>>> import numpy as np
>>> np.set_printoptions(precision=4, suppress=True, linewidth=100)
>>> def rd(a):
...     return np.round(a, 4) + 0
... 
>>> E = np.array([[1.0, -0.2, 0.8, -1.7, -1.3, 1.0, 0.7, 1.7, -0.2, 0.9],
...     [0.8, -1.5, 1.1, -0.2, -0.9, 2.6, 1.7, -0.9, 0.0, 1.1],
...     [-0.6, 0.6, 1.2, 0.2, 0.3, 1.9, 0.0, 0.8, -1.1, -2.0],
...     [0.7, -1.4, 0.9, -0.1, 0.9, 0.5, -0.6, 0.0, -0.4, -0.9],
...     [-0.3, -1.6, 1.0, 0.1, -1.2, 0.7, 1.4, 1.2, 1.0, 0.4],
...     [1.3, -1.2, 1.3, 0.9, -1.0, -1.2, -0.3, -1.7, 0.3, 0.6],
...     [-0.6, -3.0, -0.6, 1.7, -0.8, 1.0, -2.6, 0.5, -2.0, 1.8],
...     [-0.5, 0.6, 0.6, -0.4, -1.1, -1.1, 1.7, 0.7, -1.0, 0.3],
...     [-1.0, -0.1, -1.5, 0.0, 0.9, -0.4, -1.4, 0.1, 0.1, 0.4],
...     [-0.1, -0.2, 1.6, 0.4, -2.7, 0.5, 0.9, -0.1, 1.4, 0.3]])
>>> rng = np.random.default_rng(79728)
>>> E[0] = E[4] + 0.02 * rng.normal(size=10)
>>> print(rd(E))
[[-0.3041 -1.594   0.9862  0.0737 -1.2258  0.6856  1.3763  1.1898  0.9864  0.4119]
 [ 0.8    -1.5     1.1    -0.2    -0.9     2.6     1.7    -0.9     0.      1.1   ]
 [-0.6     0.6     1.2     0.2     0.3     1.9     0.      0.8    -1.1    -2.    ]
 [ 0.7    -1.4     0.9    -0.1     0.9     0.5    -0.6     0.     -0.4    -0.9   ]
 [-0.3    -1.6     1.      0.1    -1.2     0.7     1.4     1.2     1.      0.4   ]
 [ 1.3    -1.2     1.3     0.9    -1.     -1.2    -0.3    -1.7     0.3     0.6   ]
 [-0.6    -3.     -0.6     1.7    -0.8     1.     -2.6     0.5    -2.      1.8   ]
 [-0.5     0.6     0.6    -0.4    -1.1    -1.1     1.7     0.7    -1.      0.3   ]
 [-1.     -0.1    -1.5     0.      0.9    -0.4    -1.4     0.1     0.1     0.4   ]
 [-0.1    -0.2     1.6     0.4    -2.7     0.5     0.9    -0.1     1.4     0.3   ]]
>>> ang = np.radians(15)
>>> R = np.eye(10)
>>> R[6, 6] = R[5, 5] = np.cos(ang)
>>> R[6, 5], R[5, 6] = -np.sin(ang), np.sin(ang)
>>> print(rd(R))
[[ 1.      0.      0.      0.      0.      0.      0.      0.      0.      0.    ]
 [ 0.      1.      0.      0.      0.      0.      0.      0.      0.      0.    ]
 [ 0.      0.      1.      0.      0.      0.      0.      0.      0.      0.    ]
 [ 0.      0.      0.      1.      0.      0.      0.      0.      0.      0.    ]
 [ 0.      0.      0.      0.      1.      0.      0.      0.      0.      0.    ]
 [ 0.      0.      0.      0.      0.      0.9659  0.2588  0.      0.      0.    ]
 [ 0.      0.      0.      0.      0.     -0.2588  0.9659  0.      0.      0.    ]
 [ 0.      0.      0.      0.      0.      0.      0.      1.      0.      0.    ]
 [ 0.      0.      0.      0.      0.      0.      0.      0.      1.      0.    ]
 [ 0.      0.      0.      0.      0.      0.      0.      0.      0.      1.    ]]
>>> A2 = E @ R.T
>>> print(rd(np.linalg.svd(E, compute_uv=False)), rd(np.linalg.svd(A2, compute_uv=False)))
[6.539  5.6939 4.1601 3.416  2.6697 2.365  2.104  0.5496 0.4284 0.0054] [6.539  5.6939 4.1601 3.416  2.6697 2.365  2.104  0.5496 0.4284 0.0054]
>>> print(np.allclose(np.linalg.norm(E, axis=1), np.linalg.norm(A2, axis=1)))
True
>>> print(rd((R + R.T) / 2))
[[1.     0.     0.     0.     0.     0.     0.     0.     0.     0.    ]
 [0.     1.     0.     0.     0.     0.     0.     0.     0.     0.    ]
 [0.     0.     1.     0.     0.     0.     0.     0.     0.     0.    ]
 [0.     0.     0.     1.     0.     0.     0.     0.     0.     0.    ]
 [0.     0.     0.     0.     1.     0.     0.     0.     0.     0.    ]
 [0.     0.     0.     0.     0.     0.9659 0.     0.     0.     0.    ]
 [0.     0.     0.     0.     0.     0.     0.9659 0.     0.     0.    ]
 [0.     0.     0.     0.     0.     0.     0.     1.     0.     0.    ]
 [0.     0.     0.     0.     0.     0.     0.     0.     1.     0.    ]
 [0.     0.     0.     0.     0.     0.     0.     0.     0.     1.    ]]
>>> R.inv()
Traceback (most recent call last):
  File "<python-input-16>", line 1, in <module>
    R.inv()
    ^^^^^
AttributeError: 'numpy.ndarray' object has no attribute 'inv'
>>> print(np.allclose(R @ R.T, R.T @ R))
True
>>> print(rd(np.linalg.matrix_power(R, 2)))
[[ 1.     0.     0.     0.     0.     0.     0.     0.     0.     0.   ]
 [ 0.     1.     0.     0.     0.     0.     0.     0.     0.     0.   ]
 [ 0.     0.     1.     0.     0.     0.     0.     0.     0.     0.   ]
 [ 0.     0.     0.     1.     0.     0.     0.     0.     0.     0.   ]
 [ 0.     0.     0.     0.     1.     0.     0.     0.     0.     0.   ]
 [ 0.     0.     0.     0.     0.     0.866  0.5    0.     0.     0.   ]
 [ 0.     0.     0.     0.     0.    -0.5    0.866  0.     0.     0.   ]
 [ 0.     0.     0.     0.     0.     0.     0.     1.     0.     0.   ]
 [ 0.     0.     0.     0.     0.     0.     0.     0.     1.     0.   ]
 [ 0.     0.     0.     0.     0.     0.     0.     0.     0.     1.   ]]
>>> print(rd(np.sort(np.abs(np.linalg.eigvals(R)))))
[1. 1. 1. 1. 1. 1. 1. 1. 1. 1.]
>>> print(np.allclose(R, R.T))
False
>>> assert R == R.T
Traceback (most recent call last):
  File "<python-input-21>", line 1, in <module>
    assert R == R.T
           ^^^^^^^^
ValueError: The truth value of an array with more than one element is ambiguous. Use a.any() or a.all()
>>> print(rd(E.ravel(order="F")))
[-0.3041  0.8    -0.6     0.7    -0.3     1.3    -0.6    -0.5    -1.     -0.1    -1.594  -1.5
  0.6    -1.4    -1.6    -1.2    -3.      0.6    -0.1    -0.2     0.9862  1.1     1.2     0.9
  1.      1.3    -0.6     0.6    -1.5     1.6     0.0737 -0.2     0.2    -0.1     0.1     0.9
  1.7    -0.4     0.      0.4    -1.2258 -0.9     0.3     0.9    -1.2    -1.     -0.8    -1.1
  0.9    -2.7     0.6856  2.6     1.9     0.5     0.7    -1.2     1.     -1.1    -0.4     0.5
  1.3763  1.7     0.     -0.6     1.4    -0.3    -2.6     1.7    -1.4     0.9     1.1898 -0.9
  0.8     0.      1.2    -1.7     0.5     0.7     0.1    -0.1     0.9864  0.     -1.1    -0.4
  1.      0.3    -2.     -1.      0.1     1.4     0.4119  1.1    -2.     -0.9     0.4     0.6
  1.8     0.3     0.4     0.3   ]
>>> print(rd(E.reshape(-1, 2)))
[[-0.3041 -1.594 ]
 [ 0.9862  0.0737]
 [-1.2258  0.6856]
 [ 1.3763  1.1898]
 [ 0.9864  0.4119]
 [ 0.8    -1.5   ]
 [ 1.1    -0.2   ]
 [-0.9     2.6   ]
 [ 1.7    -0.9   ]
 [ 0.      1.1   ]
 [-0.6     0.6   ]
 [ 1.2     0.2   ]
 [ 0.3     1.9   ]
 [ 0.      0.8   ]
 [-1.1    -2.    ]
 [ 0.7    -1.4   ]
 [ 0.9    -0.1   ]
 [ 0.9     0.5   ]
 [-0.6     0.    ]
 [-0.4    -0.9   ]
 [-0.3    -1.6   ]
 [ 1.      0.1   ]
 [-1.2     0.7   ]
 [ 1.4     1.2   ]
 [ 1.      0.4   ]
 [ 1.3    -1.2   ]
 [ 1.3     0.9   ]
 [-1.     -1.2   ]
 [-0.3    -1.7   ]
 [ 0.3     0.6   ]
 [-0.6    -3.    ]
 [-0.6     1.7   ]
 [-0.8     1.    ]
 [-2.6     0.5   ]
 [-2.      1.8   ]
 [-0.5     0.6   ]
 [ 0.6    -0.4   ]
 [-1.1    -1.1   ]
 [ 1.7     0.7   ]
 [-1.      0.3   ]
 [-1.     -0.1   ]
 [-1.5     0.    ]
 [ 0.9    -0.4   ]
 [-1.4     0.1   ]
 [ 0.1     0.4   ]
 [-0.1    -0.2   ]
 [ 1.6     0.4   ]
 [-2.7     0.5   ]
 [ 0.9    -0.1   ]
 [ 1.4     0.3   ]]
>>> blk = E.reshape(10, 2, -1)
>>> print(np.einsum("ihd,jhd->hij", blk, blk).shape)
(2, 10, 10)
>>> print(rd(blk.transpose(1, 0, 2)))
[[[-0.3041 -1.594   0.9862  0.0737 -1.2258]
  [ 0.8    -1.5     1.1    -0.2    -0.9   ]
  [-0.6     0.6     1.2     0.2     0.3   ]
  [ 0.7    -1.4     0.9    -0.1     0.9   ]
  [-0.3    -1.6     1.      0.1    -1.2   ]
  [ 1.3    -1.2     1.3     0.9    -1.    ]
  [-0.6    -3.     -0.6     1.7    -0.8   ]
  [-0.5     0.6     0.6    -0.4    -1.1   ]
  [-1.     -0.1    -1.5     0.      0.9   ]
  [-0.1    -0.2     1.6     0.4    -2.7   ]]

 [[ 0.6856  1.3763  1.1898  0.9864  0.4119]
  [ 2.6     1.7    -0.9     0.      1.1   ]
  [ 1.9     0.      0.8    -1.1    -2.    ]
  [ 0.5    -0.6     0.     -0.4    -0.9   ]
  [ 0.7     1.4     1.2     1.      0.4   ]
  [-1.2    -0.3    -1.7     0.3     0.6   ]
  [ 1.     -2.6     0.5    -2.      1.8   ]
  [-1.1     1.7     0.7    -1.      0.3   ]
  [-0.4    -1.4     0.1     0.1     0.4   ]
  [ 0.5     0.9    -0.1     1.4     0.3   ]]]
>>> Uu, sv, Vt = np.linalg.svd(E)
>>> print(rd(sv))
[6.539  5.6939 4.1601 3.416  2.6697 2.365  2.104  0.5496 0.4284 0.0054]
>>> print(np.argmax(sv[:-1] / (sv[1:] + 1e-6)) + 1)
9
>>> A2 = Uu[:, :9] @ np.diag(sv[:9]) @ Vt[:9]
>>> print(np.linalg.matrix_rank(A2))
9
>>> print(np.linalg.matrix_rank(E, rtol=0.05))
9
>>> print(rd(np.linalg.norm(E - A2) / np.linalg.norm(E)))
0.0005
>>> print(rd(np.abs(E - A2).max()))
0.0023
>>> print(rd(np.abs(np.linalg.eigvals(E)).max()))
3.3818
>>> print(rd(np.trace(E)))
-4.6041
>>> E.inv()
Traceback (most recent call last):
  File "<python-input-37>", line 1, in <module>
    E.inv()
    ^^^^^
AttributeError: 'numpy.ndarray' object has no attribute 'inv'
>>> print(np.allclose(E @ E.T, E.T @ E))
False
>>> X = np.loadtxt("case15.csv", delimiter=",")
>>> print(X)
[[3. 1. 0. 0. 0. 0. 0. 0. 0. 0. 0.]
 [0. 3. 1. 0. 0. 0. 0. 0. 0. 0. 0.]
 [0. 0. 3. 1. 0. 0. 0. 0. 0. 0. 0.]
 [0. 0. 0. 3. 1. 0. 0. 0. 0. 0. 0.]
 [0. 0. 0. 0. 3. 1. 0. 0. 0. 0. 0.]
 [0. 0. 0. 0. 0. 3. 1. 0. 0. 0. 0.]
 [0. 0. 0. 0. 0. 0. 3. 1. 0. 0. 0.]
 [0. 0. 0. 0. 0. 0. 0. 3. 1. 0. 0.]
 [0. 0. 0. 0. 0. 0. 0. 0. 3. 1. 0.]
 [0. 0. 0. 0. 0. 0. 0. 0. 0. 3. 1.]
 [0. 0. 0. 0. 0. 0. 0. 0. 0. 0. 3.]]
>>> G = X.T @ X
>>> print(np.trace(G), (X ** 2).sum())
109.0 109.0
>>> print(np.linalg.matrix_rank(G))
11
>>> print(G)
[[ 9.  3.  0.  0.  0.  0.  0.  0.  0.  0.  0.]
 [ 3. 10.  3.  0.  0.  0.  0.  0.  0.  0.  0.]
 [ 0.  3. 10.  3.  0.  0.  0.  0.  0.  0.  0.]
 [ 0.  0.  3. 10.  3.  0.  0.  0.  0.  0.  0.]
 [ 0.  0.  0.  3. 10.  3.  0.  0.  0.  0.  0.]
 [ 0.  0.  0.  0.  3. 10.  3.  0.  0.  0.  0.]
 [ 0.  0.  0.  0.  0.  3. 10.  3.  0.  0.  0.]
 [ 0.  0.  0.  0.  0.  0.  3. 10.  3.  0.  0.]
 [ 0.  0.  0.  0.  0.  0.  0.  3. 10.  3.  0.]
 [ 0.  0.  0.  0.  0.  0.  0.  0.  3. 10.  3.]
 [ 0.  0.  0.  0.  0.  0.  0.  0.  0.  3. 10.]]
>>> print((X @ X.T).shape)
(11, 11)
>>> print(np.diag(G))
[ 9. 10. 10. 10. 10. 10. 10. 10. 10. 10. 10.]
>>> print(rd(np.linalg.eigvalsh(G)[::-1]))
[15.7869 15.163  14.1742 12.8926 11.4115  9.8378  8.2838  6.8577  5.6546  4.7488  4.189 ]
>>> M = np.loadtxt("sample10.csv", delimiter=",")
>>> print(M)
[[-0.6  -3.14  3.64 -1.1   0.58  1.24 -0.26  3.2  -2.3 ]
 [ 0.43 -1.39 -1.94  1.61  1.04  0.75  0.96 -1.22 -0.22]
 [ 0.17  0.14 -2.18  0.48  1.15  0.57  0.11 -1.54  1.19]
 [-0.77 -3.33  3.94 -1.57  0.94  1.55 -0.54  3.5  -2.16]
 [ 0.09  3.37 -2.05 -0.49 -0.48 -1.05 -0.67 -1.98  2.53]
 [ 0.03  1.3   4.   -0.2  -3.95 -2.57  0.19  2.42 -2.45]
 [ 0.08 -1.19  0.16  0.51  0.29  0.4   0.41  0.28 -0.77]]
>>> r = np.linalg.matrix_rank(M)
>>> print(r)
3
>>> null = np.linalg.svd(M)[2][r:].T
>>> print([int(np.linalg.matrix_rank(np.delete(M, i, axis=0))) for i in range(7)])
[3, 3, 3, 3, 3, 3, 3]
>>> print(null.shape)
(9, 6)
>>> A2 = M / np.sqrt((M ** 2).mean(axis=1, keepdims=True))
>>> print(np.linalg.matrix_rank(A2) == np.linalg.matrix_rank(M))
True
>>> J = np.loadtxt("a.csv", delimiter=",")
>>> print(rd(J))
[[0.15   0.1    0.1    0.05   0.     0.1    0.05   0.1    0.1    0.05   0.     0.1    0.1
  0.    ]
 [0.1053 0.1579 0.     0.0526 0.     0.1053 0.0526 0.0526 0.1053 0.1053 0.     0.0526 0.1053
  0.1053]
 [0.1667 0.0833 0.1667 0.     0.1667 0.0833 0.     0.     0.1667 0.0833 0.0833 0.     0.
  0.    ]
 [0.     0.1053 0.1053 0.1053 0.0526 0.1053 0.1053 0.0526 0.     0.1053 0.0526 0.1053 0.1053
  0.    ]
 [0.1053 0.1053 0.1053 0.     0.1579 0.     0.1053 0.0526 0.1053 0.     0.     0.1053 0.0526
  0.1053]
 [0.1053 0.1053 0.1053 0.1053 0.     0.0526 0.1053 0.1053 0.1053 0.     0.0526 0.0526 0.
  0.1053]
 [0.1333 0.     0.1333 0.     0.1333 0.1333 0.1333 0.0667 0.     0.0667 0.     0.1333 0.0667
  0.    ]
 [0.0769 0.0769 0.     0.     0.     0.1538 0.1538 0.1538 0.0769 0.     0.     0.     0.1538
  0.1538]
 [0.1    0.1    0.     0.     0.1    0.1    0.05   0.1    0.1    0.1    0.1    0.05   0.
  0.1   ]
 [0.0667 0.     0.0667 0.     0.     0.0667 0.1333 0.1333 0.0667 0.0667 0.1333 0.1333 0.0667
  0.0667]
 [0.1667 0.0833 0.     0.     0.     0.     0.     0.0833 0.0833 0.1667 0.25   0.     0.0833
  0.0833]
 [0.     0.0667 0.1333 0.0667 0.0667 0.0667 0.1333 0.0667 0.0667 0.1333 0.0667 0.1333 0.
  0.    ]
 [0.1053 0.0526 0.0526 0.0526 0.0526 0.0526 0.1053 0.0526 0.1053 0.     0.1053 0.0526 0.1579
  0.0526]
 [0.0952 0.0476 0.0952 0.0476 0.0952 0.0952 0.0476 0.0476 0.     0.0952 0.0952 0.0952 0.0476
  0.0952]]
>>> print(rd(J.sum(axis=1)))
[1. 1. 1. 1. 1. 1. 1. 1. 1. 1. 1. 1. 1. 1.]
>>> print(np.unravel_index(np.abs(J).argmax(), J.shape))
(np.int64(10), np.int64(10))
>>> J[14]
Traceback (most recent call last):
  File "<python-input-61>", line 1, in <module>
    J[14]
    ~^^^^
IndexError: index 14 is out of bounds for axis 0 with size 14
>>> np.zeros(14, 14)
Traceback (most recent call last):
  File "<python-input-62>", line 1, in <module>
    np.zeros(14, 14)
    ~~~~~~~~^^^^^^^^
TypeError: Cannot interpret '14' as a data type
